$ python -q
>>> import numpy as np
>>> import numpy.linalg as la
>>> np.set_printoptions(precision=2, suppress=True, linewidth=100)
>>> K = np.array([[3, 0, 0, 0, 0, 0, 0],
...     [3, 0, 0, 0, 0, 0, 0],
...     [-1, 2, 1, 0, 0, 0, 0],
...     [2, 3, -1, 2, 0, 0, 0],
...     [2, 3, 2, 1, 0, 0, 0],
...     [-2, 2, 1, -2, -1, 2, 0],
...     [-3, -3, 2, -1, 0, 1, -3]])
>>> left, s, Vh = la.svd(K)
>>> np.argmax(s[:-1] / (s[1:] + 1e-6)) + 1
np.int64(6)
>>> s.round(2) + 0
array([7.92, 5.18, 3.46, 2.59, 1.63, 0.34, 0.  ])
>>> B = left[:, :6] @ np.diag(s[:6]) @ Vh[:6]
>>> round(la.norm(K - B) / la.norm(K), 2)
np.float64(0.0)
>>> round(float(la.norm(K - B, 2)), 2), round(s[6], 2)
(0.0, np.float64(0.0))
>>> B.round(2) + 0
array([[ 3.,  0.,  0.,  0.,  0.,  0.,  0.],
       [ 3.,  0.,  0.,  0.,  0.,  0.,  0.],
       [-1.,  2.,  1.,  0.,  0.,  0.,  0.],
       [ 2.,  3., -1.,  2.,  0.,  0.,  0.],
       [ 2.,  3.,  2.,  1.,  0.,  0.,  0.],
       [-2.,  2.,  1., -2., -1.,  2.,  0.],
       [-3., -3.,  2., -1.,  0.,  1., -3.]])
>>> x0 = np.array([2, 1, 1, 1, 0, 2, 3])
>>> (K * x0).sum(axis=1)
array([  6,   6,   1,   8,  10,   1, -15])
>>> K @ x0
array([  6,   6,   1,   8,  10,   1, -15])
>>> np.allclose(K[:-1].T @ la.lstsq(K[:-1].T, K[-1])[0], K[-1])
False
>>> np.unique(K.round(6), axis=0).shape
(6, 7)
>>> M = np.loadtxt("sample1.csv", delimiter=",")
>>> M
array([[-3., -1., -1., -2., -1., -3.,  1.],
       [ 2.,  5.,  3.,  1.,  3.,  0.,  0.],
       [ 2., -2.,  4.,  2., -3., -1., -3.],
       [ 1., -2.,  1.,  3.,  0., -3., -1.],
       [ 3., -2., -1., -3., -2.,  0.,  3.],
       [-1., -1.,  2.,  0., -1., 11., -2.],
       [ 0.,  3.,  0.,  1.,  2.,  1.,  7.]])
>>> x0 = np.array([0, 2, 3, -3, 1, -1, 1])
>>> target = M @ x0
>>> target
array([  4.,  19.,  -3.,  -8.,   3., -10.,  11.])
>>> np.round(la.solve(M, target + M[:, 6]), 2) + 0
array([ 0.,  2.,  3., -3.,  1., -1.,  2.])
>>> np.round(la.solve(M, -2 * target), 2) + 0
array([ 0., -4., -6.,  6., -2.,  2., -2.])
>>> print(np.round(la.solve(M, target), 2) + 0)
[ 0.  2.  3. -3.  1. -1.  1.]
>>> f = np.array([9, 4])
>>> print(np.convolve(M[4], f))
[ 27.  -6. -17. -31. -30.  -8.  27.  12.]
>>> np.cross(M[4, :3], M[1, :3])
array([ -1., -11.,  19.])
>>> la.matrix_rank(M)
np.int64(7)
>>> print(M.mean(axis=0))
[ 0.57  0.    1.14  0.29 -0.29  0.71  0.71]
>>> print(np.count_nonzero(M))
42
>>> M - M[0]
array([[ 0.,  0.,  0.,  0.,  0.,  0.,  0.],
       [ 5.,  6.,  4.,  3.,  4.,  3., -1.],
       [ 5., -1.,  5.,  4., -2.,  2., -4.],
       [ 4., -1.,  2.,  5.,  1.,  0., -2.],
       [ 6., -1.,  0., -1., -1.,  3.,  2.],
       [ 2.,  0.,  3.,  2.,  0., 14., -3.],
       [ 3.,  4.,  1.,  3.,  3.,  4.,  6.]])
>>> M @ M
array([[  3.,  12., -11.,   1.,  10., -16.,  12.],
       [ 20.,   9.,  23.,   1.,  -2., -12.,   1.],
       [ -8., -26.,  11.,  14., -19., -30., -40.],
       [  1., -19.,  -6.,   6.,  -9., -47.,  -6.],
       [-24.,   8., -14., -10.,   4.,   4.,  24.],
       [ -9., -23.,  29.,   6., -21., 120., -46.],
       [ 12.,  29.,  10.,   7.,  18.,  15.,  52.]])
>>> print(np.trace(M))
25.0
>>> print(round(np.abs(la.eigvals(M)).max(), 2))
10.41
>>> la.matrix_power(M, 2)
array([[  3.,  12., -11.,   1.,  10., -16.,  12.],
       [ 20.,   9.,  23.,   1.,  -2., -12.,   1.],
       [ -8., -26.,  11.,  14., -19., -30., -40.],
       [  1., -19.,  -6.,   6.,  -9., -47.,  -6.],
       [-24.,   8., -14., -10.,   4.,   4.,  24.],
       [ -9., -23.,  29.,   6., -21., 120., -46.],
       [ 12.,  29.,  10.,   7.,  18.,  15.,  52.]])
>>> W0 = np.array([[0, 2, 6, 5, 4, 1, 2, 5, 0],
...     [2, 8, 6, 1, 3, 8, 8, 0, 1],
...     [2, 7, 3, 4, 5, 2, 6, 3, 7],
...     [0, 9, 8, 3, 2, 4, 9, 6, 8],
...     [8, 6, 2, 3, 7, 5, 1, 9, 2],
...     [9, 0, 3, 3, 7, 7, 9, 6, 6],
...     [8, 5, 1, 3, 5, 1, 6, 2, 7],
...     [4, 3, 1, 7, 3, 3, 0, 5, 0],
...     [8, 2, 1, 0, 4, 4, 1, 8, 1],
...     [8, 2, 5, 5, 0, 7, 2, 6, 5],
...     [7, 4, 9, 0, 4, 1, 0, 5, 0]])
>>> W0[-1] = W0[0] + -1 * W0[1]
>>> W0
array([[ 0,  2,  6,  5,  4,  1,  2,  5,  0],
       [ 2,  8,  6,  1,  3,  8,  8,  0,  1],
       [ 2,  7,  3,  4,  5,  2,  6,  3,  7],
       [ 0,  9,  8,  3,  2,  4,  9,  6,  8],
       [ 8,  6,  2,  3,  7,  5,  1,  9,  2],
       [ 9,  0,  3,  3,  7,  7,  9,  6,  6],
       [ 8,  5,  1,  3,  5,  1,  6,  2,  7],
       [ 4,  3,  1,  7,  3,  3,  0,  5,  0],
       [ 8,  2,  1,  0,  4,  4,  1,  8,  1],
       [ 8,  2,  5,  5,  0,  7,  2,  6,  5],
       [-2, -6,  0,  4,  1, -7, -6,  5, -1]])
>>> np.count_nonzero(W0)
np.int64(89)
>>> np.abs(W0).max()
np.int64(9)
>>> print(np.diff(W0, axis=0))
[[  2   6   0  -4  -1   7   6  -5   1]
 [  0  -1  -3   3   2  -6  -2   3   6]
 [ -2   2   5  -1  -3   2   3   3   1]
 [  8  -3  -6   0   5   1  -8   3  -6]
 [  1  -6   1   0   0   2   8  -3   4]
 [ -1   5  -2   0  -2  -6  -3  -4   1]
 [ -4  -2   0   4  -2   2  -6   3  -7]
 [  4  -1   0  -7   1   1   1   3   1]
 [  0   0   4   5  -4   3   1  -2   4]
 [-10  -8  -5  -1   1 -14  -8  -1  -6]]
>>> la.svd(W0, compute_uv=False)
array([41.22, 17.78, 12.77,  9.93,  7.95,  6.68,  6.06,  2.79,  1.67])
>>> la.matrix_rank(W0)
np.int64(9)
>>> W0.mean(axis=0)
array([4.27, 3.45, 3.27, 3.45, 3.73, 3.18, 3.45, 5.  , 3.27])
>>> W0.sum(axis=1)
array([ 25,  37,  39,  49,  43,  50,  38,  26,  29,  40, -12])
>>> np.round(la.norm(W0), 2)
np.float64(49.32)
>>> mat = np.loadtxt("out7.csv", delimiter=",")
>>> mat
array([[ 0., -2.,  2., -1., -1.,  2., -3., -2.,  0.,  2.],
       [ 3.,  1.,  3., -3., -2.,  1., -3., -1.,  0.,  1.],
       [-1.,  1.,  0.,  0., -3., -1., -1., -3.,  2.,  1.],
       [ 0.,  2.,  2., -2., -2.,  0., -2.,  1.,  3., -2.],
       [ 1., -2.,  0., -3., -2.,  0., -1.,  3.,  1.,  0.],
       [-3.,  0.,  0., -3., -1.,  3.,  1., -3., -3., -3.],
       [ 6.,  0.,  8., -7., -5.,  4., -9., -4.,  0.,  4.]])
>>> mat.shape
(7, 10)
>>> np.round(la.svd(mat, compute_uv=False), 2) + 0
array([19.5 ,  7.63,  5.94,  5.45,  3.8 ,  2.43,  0.  ])
>>> print(np.unravel_index(np.abs(mat).argmax(), mat.shape))
(np.int64(6), np.int64(6))
>>> np.diff(mat, axis=0)
array([[  3.,   3.,   1.,  -2.,  -1.,  -1.,   0.,   1.,   0.,  -1.],
       [ -4.,   0.,  -3.,   3.,  -1.,  -2.,   2.,  -2.,   2.,   0.],
       [  1.,   1.,   2.,  -2.,   1.,   1.,  -1.,   4.,   1.,  -3.],
       [  1.,  -4.,  -2.,  -1.,   0.,   0.,   1.,   2.,  -2.,   2.],
       [ -4.,   2.,   0.,   0.,   1.,   3.,   2.,  -6.,  -4.,  -3.],
       [  9.,   0.,   8.,  -4.,  -4.,   1., -10.,  -1.,   3.,   7.]])
>>> print(np.count_nonzero(mat))
56
>>> np.abs(mat).max()
np.float64(9.0)
>>> mat.mean(axis=0)
array([ 0.86,  0.  ,  2.14, -2.71, -2.29,  1.29, -2.57, -1.29,  0.43,  0.43])
>>> print(mat - mat[0])
[[ 0.  0.  0.  0.  0.  0.  0.  0.  0.  0.]
 [ 3.  3.  1. -2. -1. -1.  0.  1.  0. -1.]
 [-1.  3. -2.  1. -2. -3.  2. -1.  2. -1.]
 [ 0.  4.  0. -1. -1. -2.  1.  3.  3. -4.]
 [ 1.  0. -2. -2. -1. -2.  2.  5.  1. -2.]
 [-3.  2. -2. -2.  0.  1.  4. -1. -3. -5.]
 [ 6.  2.  6. -6. -4.  2. -6. -2.  0.  2.]]
>>> B = np.array([[1, -5],
...     [4, 4],
...     [-5, -4],
...     [1, -2],
...     [3, -2],
...     [-1, -3],
...     [1, -4],
...     [4, 1],
...     [0, -1],
...     [-4, 3]])
>>> mat @ B
array([[ -43.,   -2.],
       [ -29.,   -2.],
       [ -22.,   20.],
       [   0.,    8.],
       [  -5.,    3.],
       [ -11.,    1.],
       [-101.,   -6.]])
>>> np.einsum("ik,kj->ij", mat, B)
array([[ -43.,   -2.],
       [ -29.,   -2.],
       [ -22.,   20.],
       [   0.,    8.],
       [  -5.,    3.],
       [ -11.,    1.],
       [-101.,   -6.]])
>>> B.T @ mat.T
array([[ -43.,  -29.,  -22.,    0.,   -5.,  -11., -101.],
       [  -2.,   -2.,   20.,    8.,    3.,    1.,   -6.]])
>>> np.einsum("ij->j", mat)
array([  6.,   0.,  15., -19., -16.,   9., -18.,  -9.,   3.,   3.])
>>> arr = np.load("data.npy")
>>> print(arr)
[[1 6 2 2 5 5 2]
 [1 0 0 1 0 2 1]
 [4 5 5 5 7 4 8]
 [1 3 1 2 3 4 2]
 [0 3 1 1 3 2 1]
 [0 5 3 1 5 2 2]
 [2 0 3 2 3 2 3]
 [0 3 1 1 3 2 1]
 [1 6 2 2 5 5 2]
 [0 0 0 0 0 0 0]
 [1 3 1 1 2 3 1]
 [0 3 1 1 3 2 1]
 [2 5 2 3 4 2 5]
 [0 0 0 0 0 0 0]
 [2 3 0 3 1 1 3]
 [2 3 0 3 1 1 3]
 [0 6 2 2 5 3 1]
 [0 5 3 1 5 2 2]
 [1 3 1 1 2 3 1]
 [3 3 4 4 5 5 4]
 [5 3 3 6 4 5 7]
 [0 3 1 1 3 2 1]
 [3 6 5 4 8 7 5]
 [2 5 2 3 4 2 5]
 [3 6 5 4 8 7 5]
 [1 6 2 2 5 5 2]
 [2 0 3 2 3 2 3]
 [0 3 1 1 3 2 1]
 [2 3 0 3 1 1 3]
 [1 6 2 2 4 4 1]
 [2 6 1 4 3 2 3]
 [4 6 4 6 7 5 7]
 [1 0 0 1 0 2 1]
 [2 0 3 2 3 2 3]
 [0 3 1 1 3 2 1]
 [2 3 0 3 1 1 3]
 [4 3 3 5 4 3 6]
 [1 0 0 1 0 2 1]
 [1 3 1 1 2 3 1]]
>>> # row 7 repeats row 4
>>> basis = arr[[8, 13]].astype(float)
>>> for _ in range(7):
...     z = la.norm(arr[:, None] - basis, axis=-1).argmin(axis=1)
...     basis = np.array([arr[z == j].mean(axis=0) for j in range(2)])
... 
>>> z
array([0, 1, 0, 1, 1, 0, 1, 1, 0, 1, 1, 1, 0, 1, 1, 1, 0, 0, 1, 0, 0, 1, 0, 0, 0, 0, 1, 1, 1, 0, 0,
       0, 1, 1, 1, 1, 0, 1, 1])
>>> np.bincount(z)
array([17, 22])
>>> J = np.load("mat.npy")
>>> J
array([[0, 1, 0, 0, 0, 0, 0, 0, 0, 0, 0, 0, 0, 0, 0, 0],
       [1, 0, 0, 0, 1, 0, 0, 1, 0, 0, 1, 0, 0, 0, 0, 0],
       [0, 0, 0, 0, 0, 0, 1, 0, 1, 0, 0, 0, 0, 1, 1, 1],
       [0, 0, 0, 0, 1, 0, 0, 0, 0, 0, 0, 0, 0, 0, 0, 0],
       [0, 1, 0, 1, 0, 0, 1, 0, 0, 0, 0, 0, 1, 0, 1, 1],
       [0, 0, 0, 0, 0, 0, 0, 0, 0, 0, 0, 0, 0, 0, 1, 0],
       [0, 0, 1, 0, 1, 0, 0, 0, 0, 0, 1, 0, 0, 0, 0, 0],
       [0, 1, 0, 0, 0, 0, 0, 0, 0, 0, 0, 1, 0, 0, 0, 0],
       [0, 0, 1, 0, 0, 0, 0, 0, 0, 0, 0, 0, 0, 1, 0, 0],
       [0, 0, 0, 0, 0, 0, 0, 0, 0, 0, 0, 0, 1, 0, 0, 0],
       [0, 1, 0, 0, 0, 0, 1, 0, 0, 0, 0, 0, 0, 0, 0, 1],
       [0, 0, 0, 0, 0, 0, 0, 1, 0, 0, 0, 0, 0, 0, 1, 0],
       [0, 0, 0, 0, 1, 0, 0, 0, 0, 1, 0, 0, 0, 0, 0, 0],
       [0, 0, 1, 0, 0, 0, 0, 0, 1, 0, 0, 0, 0, 0, 0, 0],
       [0, 0, 1, 0, 1, 1, 0, 0, 0, 0, 0, 1, 0, 0, 0, 1],
       [0, 0, 1, 0, 1, 0, 0, 0, 0, 0, 1, 0, 0, 0, 1, 0]])
>>> # rows and columns are dependent
>>> np.trace(J)
np.int64(0)
>>> round(np.abs(la.eigvals(J)).max(), 2)
np.float64(3.65)
>>> r = la.matrix_rank(J)
>>> r
np.int64(15)
>>> ns = la.svd(J)[2][r:].T
>>> la.matrix_rank(J.T @ J), la.matrix_rank(J @ J.T)
(np.int64(15), np.int64(15))
>>> np.round(ns[:, 0] / ns[np.abs(ns[:, 0]).round(6).argmax(), 0], 2) + 0
array([ 0.,  0.,  0.,  0.,  0.,  1.,  1.,  0.,  0.,  0.,  0.,  0.,  0.,  0.,  0., -1.])
>>> np.round(J @ ns, 2) + 0
array([[0.],
       [0.],
       [0.],
       [0.],
       [0.],
       [0.],
       [0.],
       [0.],
       [0.],
       [0.],
       [0.],
       [0.],
       [0.],
       [0.],
       [0.],
       [0.]])
>>> [int(la.matrix_rank(J[:i])) for i in range(1, len(J) + 1)]
[1, 2, 3, 4, 5, 6, 7, 8, 9, 10, 11, 12, 13, 14, 15, 15]
>>> [int(la.matrix_rank(np.delete(J, i, axis=0))) for i in range(16)]
[14, 14, 14, 14, 14, 15, 15, 14, 14, 14, 14, 14, 14, 14, 14, 15]
>>> ns.shape
(16, 1)
>>> rng = np.random.default_rng(5542)
>>> z = rng.permutation(16)
>>> z
array([ 0,  5,  1, 11,  7, 14,  8, 10, 13, 15,  6,  3, 12,  9,  2,  4])
>>> B = J[z][:, z]
>>> np.allclose(B, J)
False
>>> round(float(la.det(B)), 2), np.round(la.det(J[z]), 2)
(0.0, np.float64(0.0))
>>> np.trace(B)
np.int64(0)
>>> np.diag(B)
array([0, 0, 0, 0, 0, 0, 0, 0, 0, 0, 0, 0, 0, 0, 0, 0])
>>> m1 = np.loadtxt("block18.csv", delimiter=",")
>>> m1
array([[ -8.  ,  -2.7 ,   0.56, -14.05,  13.02],
       [ 14.1 ,   4.62,  11.99,  -5.31,   0.59],
       [ 11.98,  13.92,  -2.53,   1.83, -14.59],
       [  2.74,  -1.48,   9.38, -11.99,  10.91],
       [ 12.6 ,   5.75,  14.86, -18.31,   3.92],
       [  6.88,   9.07,  -1.  ,  -2.51,  -6.62],
       [  8.87,  18.16,   0.03, -21.61, -11.54],
       [-14.63,   2.68, -16.65,  -2.12,   1.16],
       [ -3.36,   0.72,  -2.05,  -4.89,   5.14],
       [ -9.7 ,  -3.7 , -11.08,  11.63,   4.68],
       [  3.15,  -8.52,  22.28, -24.76,  25.13],
       [ -8.12,  -0.74,  -1.18, -14.88,  10.69],
       [ -3.35,   0.1 ,  -8.73,  12.31,  -0.49],
       [-13.59,   3.54, -22.44,  11.97,  -5.25],
       [-13.49,  -9.55,  -1.42,  -6.41,  19.14],
       [  3.15,  13.73, -10.39,  -0.33, -13.77],
       [  1.14,   3.86,  -2.95,   0.63,  -0.99],
       [  6.42,   5.61,  -0.37,   3.06,  -4.09],
       [ 12.85,  16.52,  -6.56,   7.29, -20.08],
       [-24.36, -12.1 , -17.2 ,  10.72,  15.81],
       [  3.02,   8.45,  -5.74,   0.86,  -7.16],
       [-13.72, -12.82,  -5.74,  10.94,  17.  ],
       [  9.58,   7.58,   3.46,  -3.03,  -4.36],
       [  2.74,   2.05,   6.8 , -14.24,   7.04],
       [-17.87,  -3.35, -20.65,  13.75,   3.17],
       [ -0.91,   2.55,  -6.11,   6.24,  -1.41],
       [ -4.06,   4.19, -11.51,   7.52,  -4.17],
       [ -7.02,  -3.59,  -3.46,  -0.15,   9.01],
       [  0.99,   5.51,   4.71, -21.64,   5.15],
       [  2.53,   0.21,  -0.91,   7.74,   1.26],
       [ -5.21, -10.24,   1.8 ,   7.48,  15.1 ],
       [  6.88,  10.43,  -8.57,  12.08, -13.9 ],
       [  1.23,  -6.67,   5.  ,   6.96,  10.71],
       [  1.97,  -1.93,   1.84,   4.99,   5.13],
       [ -2.  ,   3.77,  -4.12,  -3.93,   0.75],
       [ -5.96,   3.87,  -8.  ,  -4.51,   0.71],
       [  3.56,  12.37, -13.71,  11.68, -16.45],
       [-12.54, -13.13,   0.22,   0.45,  21.38],
       [ -1.76,  19.92, -24.94,   7.57, -25.14],
       [ 11.71,   2.32,   9.88,  -0.65,   1.85],
       [  2.66,  12.43,  -6.93,  -6.59,  -9.71]])
>>> # rows and columns are dependent
>>> np.unique(m1.round(6), axis=0).shape
(41, 5)
>>> np.allclose(m1[:-1].T @ la.lstsq(m1[:-1].T, m1[-1])[0], m1[-1])
True
